% python3 -q
>>> import numpy as np
>>> np.set_printoptions(precision=2, suppress=True, linewidth=160)
>>> W0 = np.array([[-1, 1, -1, 1], [2, 2, 2, 2], [-1, 1, -1, 1], [2, 2, 2, 2]])
>>> round(np.trace(np.linalg.pinv(W0) @ W0), 2)
np.float64(2.0)
>>> np.linalg.lstsq(W0[:-1].T, W0[-1])[2]
np.int32(2)
>>> print(np.abs(np.diag(np.linalg.qr(W0)[1])) > 1e-9)
[ True  True False False]
>>> print(np.allclose(W0[:-1].T @ np.linalg.lstsq(W0[:-1].T, W0[-1])[0], W0[-1]))
True
>>> print(W0 @ np.linalg.pinv(W0) @ W0)
[[-1.  1. -1.  1.]
 [ 2.  2.  2.  2.]
 [-1.  1. -1.  1.]
 [ 2.  2.  2.  2.]]
>>> rng = np.random.default_rng(168)
>>> B = W0 + rng.integers(-2, 3, (4, 2)) @ rng.integers(-2, 3, (2, 4))
>>> B
array([[-1,  2,  2,  2],
       [ 2,  4,  8,  4],
       [-1, -3, -3,  1],
       [ 2, -3,  2,  3]])
>>> B - W0
array([[ 0,  1,  3,  1],
       [ 0,  2,  6,  2],
       [ 0, -4, -2,  0],
       [ 0, -5,  0,  1]])
>>> m1 = np.load("out2.npy")
>>> m1
array([[ 1.  ,  0.  ,  0.  ,  0.  ,  0.  ,  0.  ,  0.  ,  0.  ,  0.  ,  0.  ,  0.  ,  0.  ],
       [ 0.  ,  1.  ,  0.  ,  0.  ,  0.  ,  0.  ,  0.  ,  0.  ,  0.  ,  0.  ,  0.  ,  0.  ],
       [ 0.  ,  0.  ,  1.  ,  0.  ,  0.  ,  0.  ,  0.  ,  0.  ,  0.  ,  0.  ,  0.  ,  0.  ],
       [ 0.  ,  0.  ,  0.  ,  1.  ,  0.  ,  0.  ,  0.  ,  0.  ,  0.  ,  0.  ,  0.  ,  0.  ],
       [ 0.  ,  0.  ,  0.  ,  0.  ,  1.  ,  0.  ,  0.  ,  0.  ,  0.  ,  0.  ,  0.  ,  0.  ],
       [ 0.  ,  0.  ,  0.  ,  0.  ,  0.  ,  1.  ,  0.  ,  0.  ,  0.  ,  0.  ,  0.  ,  0.  ],
       [ 0.  ,  0.  ,  0.  ,  0.  ,  0.  ,  0.  ,  1.  ,  0.  ,  0.  ,  0.  ,  0.  ,  0.  ],
       [ 0.  ,  0.  ,  0.  ,  0.  ,  0.  ,  0.  ,  0.  ,  1.  ,  0.  ,  0.  ,  0.  ,  0.  ],
       [ 0.  ,  0.  ,  0.  ,  0.  ,  0.  ,  0.  ,  0.  ,  0.  ,  1.  ,  0.  ,  0.  ,  0.  ],
       [ 0.  ,  0.  ,  0.  ,  0.  ,  0.  ,  0.  ,  0.  ,  0.  ,  0.  ,  0.5 ,  0.  ,  0.87],
       [ 0.  ,  0.  ,  0.  ,  0.  ,  0.  ,  0.  ,  0.  ,  0.  ,  0.  ,  0.  ,  1.  ,  0.  ],
       [ 0.  ,  0.  ,  0.  ,  0.  ,  0.  ,  0.  ,  0.  ,  0.  ,  0.  , -0.87,  0.  ,  0.5 ]])
>>> np.linalg.cond(W0) > 100
np.True_
>>> np.argsort(-np.linalg.norm(W0, axis=0).round(6), kind="stable")[:3]
array([0, 1, 2])
>>> (m1 != 0).astype(int)
array([[1, 0, 0, 0, 0, 0, 0, 0, 0, 0, 0, 0],
       [0, 1, 0, 0, 0, 0, 0, 0, 0, 0, 0, 0],
       [0, 0, 1, 0, 0, 0, 0, 0, 0, 0, 0, 0],
       [0, 0, 0, 1, 0, 0, 0, 0, 0, 0, 0, 0],
       [0, 0, 0, 0, 1, 0, 0, 0, 0, 0, 0, 0],
       [0, 0, 0, 0, 0, 1, 0, 0, 0, 0, 0, 0],
       [0, 0, 0, 0, 0, 0, 1, 0, 0, 0, 0, 0],
       [0, 0, 0, 0, 0, 0, 0, 1, 0, 0, 0, 0],
       [0, 0, 0, 0, 0, 0, 0, 0, 1, 0, 0, 0],
       [0, 0, 0, 0, 0, 0, 0, 0, 0, 1, 0, 1],
       [0, 0, 0, 0, 0, 0, 0, 0, 0, 0, 1, 0],
       [0, 0, 0, 0, 0, 0, 0, 0, 0, 1, 0, 1]])
>>> np.sort(np.linalg.eigvals(m1).real)
array([0.5, 0.5, 1. , 1. , 1. , 1. , 1. , 1. , 1. , 1. , 1. , 1. ])
>>> round(float(np.linalg.det(m1)), 2)
1.0
>>> (np.linalg.matrix_power((m1 != 0) + (m1.T != 0) + np.eye(12), 12) > 0).astype(int)
array([[1, 0, 0, 0, 0, 0, 0, 0, 0, 0, 0, 0],
       [0, 1, 0, 0, 0, 0, 0, 0, 0, 0, 0, 0],
       [0, 0, 1, 0, 0, 0, 0, 0, 0, 0, 0, 0],
       [0, 0, 0, 1, 0, 0, 0, 0, 0, 0, 0, 0],
       [0, 0, 0, 0, 1, 0, 0, 0, 0, 0, 0, 0],
       [0, 0, 0, 0, 0, 1, 0, 0, 0, 0, 0, 0],
       [0, 0, 0, 0, 0, 0, 1, 0, 0, 0, 0, 0],
       [0, 0, 0, 0, 0, 0, 0, 1, 0, 0, 0, 0],
       [0, 0, 0, 0, 0, 0, 0, 0, 1, 0, 0, 0],
       [0, 0, 0, 0, 0, 0, 0, 0, 0, 1, 0, 1],
       [0, 0, 0, 0, 0, 0, 0, 0, 0, 0, 1, 0],
       [0, 0, 0, 0, 0, 0, 0, 0, 0, 1, 0, 1]])
>>> np.linalg.norm(m1, axis=0)
array([1., 1., 1., 1., 1., 1., 1., 1., 1., 1., 1., 1.])
>>> m1[0] @ m1[5]
np.float64(0.0)
>>> np.round(np.linalg.norm(m1, 1), 2), round(float(np.linalg.norm(m1, np.inf)), 2)
(np.float64(1.37), 1.37)
>>> feats = np.load("arr.npy")
>>> feats
array([[ 5.,  4.,  3.,  1.,  3.,  1.],
       [ 4.,  0.,  0.,  4.,  2.,  0.],
       [ 5.,  3.,  5.,  4.,  0.,  1.],
       [ 4.,  5.,  4.,  1.,  5.,  1.],
       [ 1.,  0.,  2.,  5.,  1.,  2.],
       [ 0.,  0.,  0.,  0.,  0., -3.]])
>>> idx = rng.permutation(6)
>>> idx
array([0, 2, 3, 4, 5, 1])
>>> B = feats[idx][:, idx]
>>> print(round(float(np.linalg.det(B)), 2), np.round(np.linalg.det(feats[idx]), 2))
-264.0 -264.0
>>> B
array([[ 5.,  3.,  1.,  3.,  1.,  4.],
       [ 5.,  5.,  4.,  0.,  1.,  3.],
       [ 4.,  4.,  1.,  5.,  1.,  5.],
       [ 1.,  2.,  5.,  1.,  2.,  0.],
       [ 0.,  0.,  0.,  0., -3.,  0.],
       [ 4.,  0.,  4.,  2.,  0.,  0.]])
>>> np.allclose(B, feats)
False
>>> Uu, s, Vt = np.linalg.svd(feats)
>>> np.argmax(s[:-1] / (s[1:] + 1e-6)) + 1
np.int64(5)
>>> B = Uu[:, :5] @ np.diag(s[:5]) @ Vt[:5]
>>> round(float(np.abs(feats - B).max()), 2)
0.05
>>> round(np.linalg.norm(feats - B) / np.linalg.norm(feats), 2)
np.float64(0.01)
>>> np.linalg.matrix_rank(B)
np.int64(5)
>>> u = np.array([2, 3, 3])
>>> print(np.correlate(feats[2], feats[4], "full"))
[10. 11. 38. 38. 35. 37. 12. 10.  6.  0.  1.]
>>> np.convolve(feats[2], u)
array([10., 21., 34., 32., 27., 14.,  3.,  3.])
>>> np.cross(feats[2, :3], feats[4, :3])
array([ 6., -5., -3.])
>>> E = np.load("test0.npy")
>>> E
array([[ 0, -3, -1, -1, -2,  1,  1,  3,  1,  0,  1],
       [ 3,  0,  3, -1,  0,  0,  2,  1,  4,  0,  1],
       [ 1, -3,  0,  0, -1,  3,  1, -1, -3,  2,  3],
       [ 1,  1,  0,  0,  0,  0,  2, -2,  1,  0,  2],
       [ 2,  0,  1,  0,  0,  0,  0, -4, -2, -3,  0],
       [-1,  0, -3,  0,  0,  0,  3, -2,  1, -1,  3],
       [-1, -2, -1, -2,  0, -3,  0,  0, -4,  2,  2],
       [-3, -1,  1,  2,  4,  2,  0,  0, -4, -2,  1],
       [-1, -4,  3, -1,  2, -1,  4,  4,  0,  2, -1],
       [ 0,  0, -2,  0,  3,  1, -2,  2, -2,  0,  3],
       [-1, -1, -3, -2,  0, -3, -2, -1,  1, -3,  0]])
>>> np.linalg.cond(E) > 100
np.True_
>>> np.round(np.linalg.norm(E, 2) / np.linalg.norm(E), 2)
np.float64(0.49)
>>> np.linalg.matrix_rank(E, rtol=0.1)
np.int64(10)
>>> np.argsort(-np.linalg.norm(E, axis=0).round(6), kind="stable")[:3]
array([8, 7, 2])
>>> np.round(E @ np.linalg.pinv(E) @ E, 2) + 0
array([[ 0., -3., -1., -1., -2.,  1.,  1.,  3.,  1.,  0.,  1.],
       [ 3.,  0.,  3., -1.,  0.,  0.,  2.,  1.,  4.,  0.,  1.],
       [ 1., -3.,  0.,  0., -1.,  3.,  1., -1., -3.,  2.,  3.],
       [ 1.,  1.,  0.,  0.,  0.,  0.,  2., -2.,  1.,  0.,  2.],
       [ 2.,  0.,  1.,  0.,  0.,  0.,  0., -4., -2., -3.,  0.],
       [-1.,  0., -3.,  0.,  0.,  0.,  3., -2.,  1., -1.,  3.],
       [-1., -2., -1., -2.,  0., -3.,  0.,  0., -4.,  2.,  2.],
       [-3., -1.,  1.,  2.,  4.,  2.,  0.,  0., -4., -2.,  1.],
       [-1., -4.,  3., -1.,  2., -1.,  4.,  4.,  0.,  2., -1.],
       [ 0.,  0., -2.,  0.,  3.,  1., -2.,  2., -2.,  0.,  3.],
       [-1., -1., -3., -2.,  0., -3., -2., -1.,  1., -3.,  0.]])
>>> print(round(np.trace(np.linalg.pinv(E) @ E), 2))
10.0
>>> A = np.load("mat.npy")
>>> A
array([[ 0.59, -0.08, -0.65,  0.11, -0.7 ,  0.07, -0.58, -0.45,  0.14,  0.21, -0.03,  0.55],
       [ 0.69,  0.89,  0.03, -0.24, -0.3 ,  0.9 , -0.54, -0.95,  0.77,  0.43, -0.93, -0.14],
       [ 0.77, -0.59, -0.94,  0.15, -0.94,  0.13, -0.83, -0.02, -0.29,  0.35,  0.37,  0.68],
       [ 0.6 ,  0.89, -0.16, -0.46, -0.41,  0.98, -0.6 , -0.85,  0.56,  0.55, -0.95, -0.74],
       [ 0.97, -0.66, -0.99,  0.25, -1.  ,  0.41, -0.98, -0.58, -0.16,  0.63,  0.27,  0.92],
       [ 0.91,  0.42, -0.92, -0.11, -0.95,  0.89, -0.92, -0.85,  0.38,  0.62, -0.74,  0.41],
       [-0.74, -0.97,  0.7 ,  0.85,  0.83, -1.  ,  0.89,  0.7 , -0.2 , -0.87,  1.  ,  1.  ],
       [-0.91, -0.42,  0.89,  0.  ,  0.93, -0.77,  0.9 ,  0.89, -0.49, -0.55,  0.68, -0.63],
       [-0.63, -0.23,  0.94,  0.66,  0.94, -1.  ,  0.89, -0.54,  0.64, -0.75,  0.85,  0.96],
       [ 0.51, -0.52, -0.81,  0.08, -0.8 ,  0.07, -0.62,  0.23, -0.33,  0.22,  0.35,  0.4 ],
       [ 0.24, -0.73, -0.86, -0.09, -0.81,  0.41, -0.58,  0.81, -0.72,  0.24,  0.52, -0.25],
       [-0.84, -0.81, -0.08, -0.35,  0.33,  0.4 ,  0.52,  0.99, -0.92, -0.13,  0.72, -0.94],
       [-0.93, -0.85,  0.52, -0.16,  0.78, -0.54,  0.82,  0.99, -0.9 , -0.45,  0.88, -0.88],
       [-0.08,  0.37,  0.68,  0.27,  0.62, -0.77,  0.44, -0.71,  0.6 , -0.29,  0.01,  0.68],
       [-0.53,  0.31,  0.95,  0.56,  0.94, -0.99,  0.86, -0.8 ,  0.79, -0.68,  0.54,  0.92],
       [-0.39, -0.56, -0.01,  0.07,  0.15, -0.5 ,  0.27,  0.71, -0.46, -0.19,  0.61, -0.06],
       [ 0.14, -0.22, -0.77, -0.45, -0.73,  0.95, -0.58,  0.76, -0.68,  0.45, -0.37, -0.88],
       [ 0.23,  0.74,  0.22, -0.3 ,  0.06,  0.86, -0.19, -0.64,  0.41,  0.28, -0.82, -0.59],
       [ 0.49, -0.68, -0.95, -0.33, -0.94,  0.91, -0.82,  0.85, -0.81,  0.52,  0.14, -0.69],
       [-0.31,  0.58,  0.44, -0.41,  0.42,  0.87,  0.19,  0.11, -0.02,  0.18, -0.72, -0.87],
       [-0.22,  0.39,  0.71,  0.17,  0.67, -0.62,  0.49, -0.57,  0.51, -0.26, -0.08,  0.41],
       [ 0.19, -0.55, -0.88, -0.41, -0.85,  0.93, -0.67,  0.88, -0.8 ,  0.46, -0.03, -0.85],
       [ 0.38, -0.79, -0.86,  0.16, -0.83, -0.33, -0.58,  0.65, -0.59,  0.12,  0.72,  0.48],
       [ 0.76, -0.83, -0.96,  0.33, -0.96, -0.52, -0.83,  0.28, -0.46,  0.24,  0.77,  0.86],
       [-0.21, -0.52,  0.64,  0.67,  0.65, -0.99,  0.63, -0.49,  0.49, -0.62,  0.88,  0.97],
       [ 0.89, -0.41, -0.97,  0.02, -0.98,  0.7 , -0.93, -0.32, -0.22,  0.56, -0.07,  0.58],
       [-0.41, -0.38,  0.17,  0.01,  0.29, -0.34,  0.33,  0.62, -0.36, -0.17,  0.44, -0.22],
       [-0.89,  0.88,  1.  ,  0.32,  1.  , -0.97,  0.98, -0.88,  0.91, -0.77, -0.3 ,  0.43],
       [-0.67, -0.3 , -0.69, -0.83, -0.47,  1.  , -0.29,  0.99, -0.96,  0.59, -0.65, -1.  ],
       [ 0.45,  0.78,  0.86,  0.6 ,  0.74, -0.97,  0.43, -0.99,  0.95, -0.42, -0.24,  0.98],
       [ 0.88,  0.24, -0.91, -0.05, -0.94,  0.81, -0.9 , -0.77,  0.27,  0.56, -0.59,  0.48],
       [ 0.94,  0.49, -0.88,  0.19, -0.94,  0.48, -0.9 , -0.96,  0.71,  0.5 , -0.64,  0.89],
       [-0.52, -0.95, -0.54,  0.32, -0.24, -0.92,  0.26,  0.96, -0.83, -0.37,  0.96,  0.45],
       [ 0.04,  0.65,  0.61,  0.01,  0.51,  0.03,  0.24, -0.75,  0.6 , -0.05, -0.56,  0.14],
       [ 0.98,  0.57, -0.99, -0.24, -0.99,  0.98, -0.99, -0.94,  0.45,  0.82, -0.91,  0.41],
       [ 0.5 , -0.69, -0.88,  0.1 , -0.86, -0.02, -0.66,  0.49, -0.51,  0.22,  0.55,  0.41],
       [ 0.12,  0.81,  0.49, -0.29,  0.35,  0.83,  0.  , -0.73,  0.54,  0.22, -0.85, -0.59],
       [-0.45,  0.8 ,  0.96,  0.21,  0.94, -0.76,  0.8 , -0.89,  0.83, -0.44, -0.48,  0.48],
       [ 0.41,  0.98,  0.53, -0.73,  0.22,  1.  , -0.41, -0.92,  0.74,  0.65, -1.  , -0.97],
       [-0.06,  0.31,  0.8 ,  0.52,  0.75, -0.96,  0.59, -0.86,  0.77, -0.49,  0.35,  0.93],
       [ 0.71,  0.39, -0.66, -0.08, -0.75,  0.71, -0.7 , -0.7 ,  0.33,  0.4 , -0.6 ,  0.22]])
>>> x = np.array([1, -2, 1, 2, 1, 3, 0, 0, -3, -1, 1, 1])
>>> rhs = A @ x
>>> np.round(np.linalg.solve(A.T @ A, A.T @ rhs), 2) + 0
array([ 1., -2.,  1.,  2.,  1.,  3.,  0.,  0., -3., -1.,  1.,  1.])
>>> np.round(np.linalg.pinv(A) @ A, 2) + 0
array([[1., 0., 0., 0., 0., 0., 0., 0., 0., 0., 0., 0.],
       [0., 1., 0., 0., 0., 0., 0., 0., 0., 0., 0., 0.],
       [0., 0., 1., 0., 0., 0., 0., 0., 0., 0., 0., 0.],
       [0., 0., 0., 1., 0., 0., 0., 0., 0., 0., 0., 0.],
       [0., 0., 0., 0., 1., 0., 0., 0., 0., 0., 0., 0.],
       [0., 0., 0., 0., 0., 1., 0., 0., 0., 0., 0., 0.],
       [0., 0., 0., 0., 0., 0., 1., 0., 0., 0., 0., 0.],
       [0., 0., 0., 0., 0., 0., 0., 1., 0., 0., 0., 0.],
       [0., 0., 0., 0., 0., 0., 0., 0., 1., 0., 0., 0.],
       [0., 0., 0., 0., 0., 0., 0., 0., 0., 1., 0., 0.],
       [0., 0., 0., 0., 0., 0., 0., 0., 0., 0., 1., 0.],
       [0., 0., 0., 0., 0., 0., 0., 0., 0., 0., 0., 1.]])
>>> rhs = rhs + 0.02 * rng.normal(size=41)
>>> print(rhs)
[-0.29 -2.94  2.33 -3.63  3.03 -1.43  4.93  1.48  0.66  1.81  3.28  4.19  3.28 -2.06 -1.36  1.63  1.37 -1.88  3.39 -0.55 -2.09  2.57  2.45  2.39  1.48  2.45
  1.26 -4.79  0.75 -2.89 -0.61 -2.42  2.73 -2.22 -2.37  2.54 -2.   -4.05 -4.1  -1.52 -1.27]
>>> coef, *_ = np.linalg.lstsq(A, rhs)
>>> np.round(A.T @ (rhs - A @ coef), 2) + 0
array([0., 0., 0., 0., 0., 0., 0., 0., 0., 0., 0., 0.])
>>> np.round(np.linalg.norm(rhs - A @ coef), 2)
np.float64(0.11)
>>> coef.round()
array([ 1., -2.,  1.,  2.,  1.,  3., -0.,  0., -3., -1.,  1.,  1.])
>>> [round(float(np.linalg.norm(np.linalg.solve(A.T @ A + lam * np.eye(12), A.T @ rhs))), 2) for lam in (0, 1, 10, 100)]
[5.63, 3.26, 1.77, 0.76]
>>> dist = np.linalg.norm(A[:, None] - A[None], axis=-1)
>>> np.unravel_index(dist.round(6).argmax(), dist.shape)
(np.int64(6), np.int64(34))
>>> (dist + 1e9 * np.eye(41)).round(6).argmin(axis=1)
array([ 2,  3,  9,  1, 25, 30, 24, 12, 14, 35, 18, 12,  7, 20, 39, 26, 21, 36, 21, 36, 13, 18, 35, 22,  8,  4, 15, 37, 16, 39,  5, 30, 15, 20,  5,  9, 17, 27,
       36, 13, 30])
>>> print(np.linalg.matrix_rank(dist ** 2))
14
>>> cen = (A - A.mean(axis=0)) / A.std(axis=0)
>>> np.argwhere(np.abs(cen) > 2)
array([[ 6,  3],
       [28,  3],
       [38,  3]])
>>> coef = np.linalg.lstsq(np.delete(cen, 5, axis=1), cen[:, 5])[0]
>>> print(round(1 - np.var(cen[:, 5] - np.delete(cen, 5, axis=1) @ coef), 2))
0.97
>>> coef
array([-0.28, -0.74, -0.92,  0.7 ,  0.9 , -0.46, -0.17,  0.59,  0.7 , -0.64, -1.01])
>>> cen = A - A.mean(axis=0)
>>> vecs = np.linalg.svd(cen)[2][:3]
>>> B = cen - cen @ vecs.T @ vecs
>>> (cen @ vecs.T).std(axis=0)
array([1.56, 1.26, 0.94])
